$ ipython --no-banner

In [1]: import numpy as np

In [2]: from numpy import linalg as LA

In [3]: np.set_printoptions(suppress=True, linewidth=120)

In [4]: W0, _ = LA.qr(np.array([[0.6, -1.0, 0.1, -0.6],
   ...:     [0.2, 0.2, -1.5, -1.4],
   ...:     [1.0, 0.7, -1.7, -1.2],
   ...:     [0.0, -0.2, 0.0, -0.4]]))

In [5]: print(W0.round(2))
[[-0.51  0.85  0.02 -0.14]
 [-0.17 -0.14  0.97 -0.14]
 [-0.85 -0.48 -0.2   0.11]
 [-0.    0.16  0.16  0.97]]

In [6]: # columns are unit length and at right angles

In [7]: r0 = np.array([-8, 3, -5])

In [8]: print(np.round(np.polyval(r0, W0[0]), 2))
[-8.58 -8.23 -4.95 -5.59]

In [9]: Q = W0.astype(float).copy()

In [10]: for j in range(4):
    ...:     Q[:, j] -= Q[:, :j] @ (Q[:, :j].T @ Q[:, j])
    ...:     Q[:, j] /= LA.norm(Q[:, j])
    ...: 

In [11]: print(Q.round(2))
[[-0.51  0.85  0.02 -0.14]
 [-0.17 -0.14  0.97 -0.14]
 [-0.85 -0.48 -0.2   0.11]
 [-0.    0.16  0.16  0.97]]

In [12]: x = np.array([2, -1, 1, 0])

In [13]: print(round(float(LA.det(W0)), 2))
-1.0

In [14]: E = np.loadtxt("mat.csv", delimiter=",")

In [15]: print(E)
[[ 10.41   8.11  11.7 ]
 [ -0.73  -2.13   0.27]
 [  2.07  -0.17   2.63]
 [  4.12   2.06   5.02]
 [ 13.96   3.97   9.09]
 [  2.26   1.92   4.43]
 [ -1.85  -5.48  -2.84]
 [-11.64 -16.02 -14.17]
 [ -6.66 -13.01 -10.39]
 [ -0.28  -7.14  -3.84]
 [-15.07 -18.33 -16.98]
 [  0.94  -1.89   0.89]
 [ 12.85   9.49  13.47]]

In [16]: W2 = E[[9, 6]].astype(float)

In [17]: for _ in range(4):
    ...:     idx = LA.norm(E[:, None] - W2, axis=-1).argmin(axis=1)
    ...:     W2 = np.array([E[idx == j].mean(axis=0) for j in range(2)])
    ...: 

In [18]: print(idx)
[1 1 1 1 1 1 1 0 0 0 0 1 1]

In [19]: print(np.round(W2[1] - W2[0], 2))
[13.3  15.39 16.31]

In [20]: print(W2.round(2))
[[ -8.41 -13.62 -11.34]
 [  4.89   1.76   4.96]]

In [21]: print(np.abs(W2[1] - W2[0]).argmax())
2

In [22]: A = np.load("data.npy")

In [23]: print(A)
[[3 1 3 4]
 [0 0 2 4]]

In [24]: x = np.array([3, 1, 1, 3])

In [25]: print(np.sign((A @ x).round(6)))
[1 1]

In [26]: print(LA.norm(A @ x) <= LA.norm(A, 2) * LA.norm(x) + 1e-9)
True

In [27]: print(A @ x)
[25 14]

In [28]: print((A * x).sum(axis=1))
[25 14]

In [29]: print(A * x)
[[ 9  1  3 12]
 [ 0  0  2 12]]

In [30]: print(A @ (2 * x))
[50 28]

In [31]: K = np.array([[4, 5, 6, 7], [8, 9, 10, 11], [12, 13, 14, 15]])

In [32]: # looks like rank 2

In [33]: left, s, Vt = LA.svd(K)

In [34]: print(s.round(2) + 0)
[34.99  1.25  0.  ]

In [35]: Y = left[:, :2] @ np.diag(s[:2]) @ Vt[:2]

In [36]: print(np.round(LA.norm(K - Y, 2), 2), np.round(s[2], 2))
0.0 0.0

In [37]: print(Y.round(2))
[[ 4.  5.  6.  7.]
 [ 8.  9. 10. 11.]
 [12. 13. 14. 15.]]

In [38]: print(LA.matrix_rank(K, rtol=0.05))
1

In [39]: print(LA.matrix_rank(Y))
2

In [40]: print(np.round(LA.norm(K - Y) / LA.norm(K), 2))
0.0

In [41]: print(np.allclose(K[:-1].T @ LA.lstsq(K[:-1].T, K[-1])[0], K[-1]))
True

In [42]: print(np.abs(np.diag(LA.qr(K)[1])) > 1e-9)
[ True  True False]
